$ python3 -q
>>> import numpy as np
>>> np.set_printoptions(precision=2, suppress=True, linewidth=200)
>>> mat = 0.2 ** np.abs(np.subtract.outer(np.arange(8), np.arange(8)))
>>> print(mat.round(2) + 0)
[[1.   0.2  0.04 0.01 0.   0.   0.   0.  ]
 [0.2  1.   0.2  0.04 0.01 0.   0.   0.  ]
 [0.04 0.2  1.   0.2  0.04 0.01 0.   0.  ]
 [0.01 0.04 0.2  1.   0.2  0.04 0.01 0.  ]
 [0.   0.01 0.04 0.2  1.   0.2  0.04 0.01]
 [0.   0.   0.01 0.04 0.2  1.   0.2  0.04]
 [0.   0.   0.   0.01 0.04 0.2  1.   0.2 ]
 [0.   0.   0.   0.   0.01 0.04 0.2  1.  ]]
>>> print(np.round(np.linalg.det(mat), 2))
0.75
>>> print(np.round((mat + mat.T) / 2, 2) + 0)
[[1.   0.2  0.04 0.01 0.   0.   0.   0.  ]
 [0.2  1.   0.2  0.04 0.01 0.   0.   0.  ]
 [0.04 0.2  1.   0.2  0.04 0.01 0.   0.  ]
 [0.01 0.04 0.2  1.   0.2  0.04 0.01 0.  ]
 [0.   0.01 0.04 0.2  1.   0.2  0.04 0.01]
 [0.   0.   0.01 0.04 0.2  1.   0.2  0.04]
 [0.   0.   0.   0.01 0.04 0.2  1.   0.2 ]
 [0.   0.   0.   0.   0.01 0.04 0.2  1.  ]]
>>> np.linalg.determinant(mat)
Traceback (most recent call last):
  File "<python-input-6>", line 1, in <module>
    np.linalg.determinant(mat)
    ^^^^^^^^^^^^^^^^^^^^^
AttributeError: module 'numpy.linalg' has no attribute 'determinant'
>>> print(np.allclose(mat @ mat.T, mat.T @ mat))
True
>>> print(np.sort(np.abs(np.linalg.eigvals(mat))))
[0.68 0.72 0.78 0.88 1.01 1.16 1.32 1.45]
>>> print(np.allclose(mat, mat.T))
True
>>> w, V = np.linalg.eigh(mat)
>>> print(np.unique(w.round(6) + 0, return_counts=True)[1])
[1 1 1 1 1 1 1 1]
>>> print((w > 1e-8).sum(), (w < -1e-8).sum())
8 0
>>> print(np.round(V.T @ V, 2) + 0)
[[1. 0. 0. 0. 0. 0. 0. 0.]
 [0. 1. 0. 0. 0. 0. 0. 0.]
 [0. 0. 1. 0. 0. 0. 0. 0.]
 [0. 0. 0. 1. 0. 0. 0. 0.]
 [0. 0. 0. 0. 1. 0. 0. 0.]
 [0. 0. 0. 0. 0. 1. 0. 0.]
 [0. 0. 0. 0. 0. 0. 1. 0.]
 [0. 0. 0. 0. 0. 0. 0. 1.]]
>>> print(np.round(V.T @ mat @ V, 2) + 0)
[[0.68 0.   0.   0.   0.   0.   0.   0.  ]
 [0.   0.72 0.   0.   0.   0.   0.   0.  ]
 [0.   0.   0.78 0.   0.   0.   0.   0.  ]
 [0.   0.   0.   0.88 0.   0.   0.   0.  ]
 [0.   0.   0.   0.   1.01 0.   0.   0.  ]
 [0.   0.   0.   0.   0.   1.16 0.   0.  ]
 [0.   0.   0.   0.   0.   0.   1.32 0.  ]
 [0.   0.   0.   0.   0.   0.   0.   1.45]]
>>> print(np.round(V @ np.diag(w) @ V.T, 2) + 0)
[[1.   0.2  0.04 0.01 0.   0.   0.   0.  ]
 [0.2  1.   0.2  0.04 0.01 0.   0.   0.  ]
 [0.04 0.2  1.   0.2  0.04 0.01 0.   0.  ]
 [0.01 0.04 0.2  1.   0.2  0.04 0.01 0.  ]
 [0.   0.01 0.04 0.2  1.   0.2  0.04 0.01]
 [0.   0.   0.01 0.04 0.2  1.   0.2  0.04]
 [0.   0.   0.   0.01 0.04 0.2  1.   0.2 ]
 [0.   0.   0.   0.   0.01 0.04 0.2  1.  ]]
>>> print(w)
[0.68 0.72 0.78 0.88 1.01 1.16 1.32 1.45]
>>> K = np.array([[3, 8, 0, 0, 0, 0],
...     [-2, 7, 0, 0, 0, 0],
...     [-9, 2, 0, 0, 0, 0],
...     [0, 0, 3, 8, 0, 0],
...     [0, 0, -2, 7, 0, 0],
...     [0, 0, -9, 2, 0, 0],
...     [0, 0, 0, 0, 3, 8],
...     [0, 0, 0, 0, -2, 7],
...     [0, 0, 0, 0, -9, 2]])
>>> print(K)
[[ 3  8  0  0  0  0]
 [-2  7  0  0  0  0]
 [-9  2  0  0  0  0]
 [ 0  0  3  8  0  0]
 [ 0  0 -2  7  0  0]
 [ 0  0 -9  2  0  0]
 [ 0  0  0  0  3  8]
 [ 0  0  0  0 -2  7]
 [ 0  0  0  0 -9  2]]
>>> w1 = np.array([[1, 0, 0, 2, 1],
...     [2, 0, 0, 2, 2],
...     [2, 0, 0, 2, 0],
...     [2, 2, 3, 1, 0],
...     [3, 2, 1, 3, 0],
...     [0, 3, 2, 1, 3]])
>>> beta = np.array([2, 2, 1, 1, 1])
>>> H = np.maximum(K @ w1 + beta, 0)
>>> print((H > 0).astype(int))
[[1 1 1 1 1]
 [1 1 1 1 1]
 [0 1 1 0 0]
 [1 1 1 1 1]
 [1 1 1 1 1]
 [0 1 1 0 1]
 [1 1 1 1 1]
 [0 1 1 1 1]
 [0 0 0 0 1]]
>>> print((H > 0).mean(axis=0))
[0.56 0.89 0.89 0.67 0.89]
>>> Z = np.array([[1, -1], [2, -1], [2, -2], [-2, -1], [-1, 0]])
>>> print(w1 @ Z)
[[ -4  -3]
 [ -4  -4]
 [ -2  -4]
 [ 10 -11]
 [  3 -10]
 [  5  -8]]
>>> print((H @ Z).round(6).argmax(axis=1))
[0 0 0 0 0 0 0 0 1]
>>> print(H @ Z)
[[ -39  -48]
 [ -15  -29]
 [   6   -4]
 [  79 -107]
 [  79  -76]
 [  25  -20]
 [  54 -101]
 [  38  -47]
 [  -7    0]]
>>> other = np.array([[0, 0, -3],
...     [0, -1, 1],
...     [-3, 2, 3],
...     [0, 2, 3],
...     [-1, 1, -1],
...     [-2, 2, -1]])
>>> print(np.einsum("ik,kj->ji", K, other))
[[  0   0   0  -9   6  27 -19 -12   5]
 [ -8  -7  -2  22  10 -14  19  12  -5]
 [ -1  13  29  33  15 -21 -11  -5   7]]
>>> print(np.linalg.matrix_rank(np.vstack([K, other.T])))
6
>>> print(other.T @ K.T)
[[  0   0   0  -9   6  27 -19 -12   5]
 [ -8  -7  -2  22  10 -14  19  12  -5]
 [ -1  13  29  33  15 -21 -11  -5   7]]
>>> print(np.einsum("ik,kj->ij", K, other))
[[  0  -8  -1]
 [  0  -7  13]
 [  0  -2  29]
 [ -9  22  33]
 [  6  10  15]
 [ 27 -14 -21]
 [-19  19 -11]
 [-12  12  -5]
 [  5  -5   7]]
>>> print(np.vstack([K, other.T]).shape)
(12, 6)
>>> print(K @ other)
[[  0  -8  -1]
 [  0  -7  13]
 [  0  -2  29]
 [ -9  22  33]
 [  6  10  15]
 [ 27 -14 -21]
 [-19  19 -11]
 [-12  12  -5]
 [  5  -5   7]]
>>> print(np.einsum("ij->j", K))
[-8 17 -8 17 -8 17]
>>> other = np.c_[K[:, :4] @ np.array([[-2, 2, 0, 2], [0, 1, 0, -1], [-2, 0, -1, -1], [0, 2, 0, -2]]), np.array([1, 1, 1, -1, 2, -2, -2, -1, 1])]
>>> print(other)
[[ -6  14   0  -2   1]
 [  4   3   0 -11   1]
 [ 18 -16   0 -20   1]
 [ -6  16  -3 -19  -1]
 [  4  14   2 -12   2]
 [ 18   4   9   5  -2]
 [  0   0   0   0  -2]
 [  0   0   0   0  -1]
 [  0   0   0   0   1]]
>>> print(np.linalg.matrix_rank(np.c_[K, other]))
7
>>> print(np.linalg.norm(np.linalg.qr(K)[0].T @ other, axis=0) ** 2 / ((other ** 2).sum(axis=0) + 1e-12))
[1.   1.   1.   1.   0.57]
>>> print(np.round(np.linalg.lstsq(K, other[:, 0])[0], 2) + 0)
[-2.  0. -2.  0.  0.  0.]
>>> E = np.load("sample4.npy")
>>> print(E)
[[  7.  17.   3.  -9.]
 [-10. -24.  -3.  13.]
 [ 10.  33.   8. -17.]
 [-10. -25.  -3.  14.]]
>>> u = np.array([0, -1, 3, -3])
>>> other = E + np.outer(u, np.eye(4)[2])
>>> print(np.linalg.matrix_rank(other - E))
1
>>> F = np.load("x.npy")
>>> print(F)
[[-1. -3.  0.  0.  0.  0.]
 [-3.  2. -3.  0.  0.  0.]
 [ 0. -3.  2. -3.  0.  0.]
 [ 0.  0. -3.  2. -3.  0.]
 [ 0.  0.  0. -3. -1. -3.]
 [ 0.  0.  0.  0. -3.  1.]]
>>> other = np.linalg.inv(F)
>>> print(np.round(np.linalg.det(F) * np.linalg.det(other), 2))
1.0
>>> print((np.abs(other) > 1e-9).astype(int))
[[1 1 1 1 1 1]
 [1 1 1 1 1 1]
 [1 1 1 1 1 1]
 [1 1 1 1 1 1]
 [1 1 1 1 1 1]
 [1 1 1 1 1 1]]
>>> print(np.round(F @ other, 2) + 0)
[[1. 0. 0. 0. 0. 0.]
 [0. 1. 0. 0. 0. 0.]
 [0. 0. 1. 0. 0. 0.]
 [0. 0. 0. 1. 0. 0.]
 [0. 0. 0. 0. 1. 0.]
 [0. 0. 0. 0. 0. 1.]]
>>> print(np.linalg.det(F) * other)
[[ 325.   96. -261. -270.   81.  243.]
 [  96.  -32.   87.   90.  -27.  -81.]
 [-261.   87.  319.  330.  -99. -297.]
 [-270.   90.  330.  130.  -39. -117.]
 [  81.  -27.  -99.  -39.   73.  219.]
 [ 243.  -81. -297. -117.  219.   44.]]
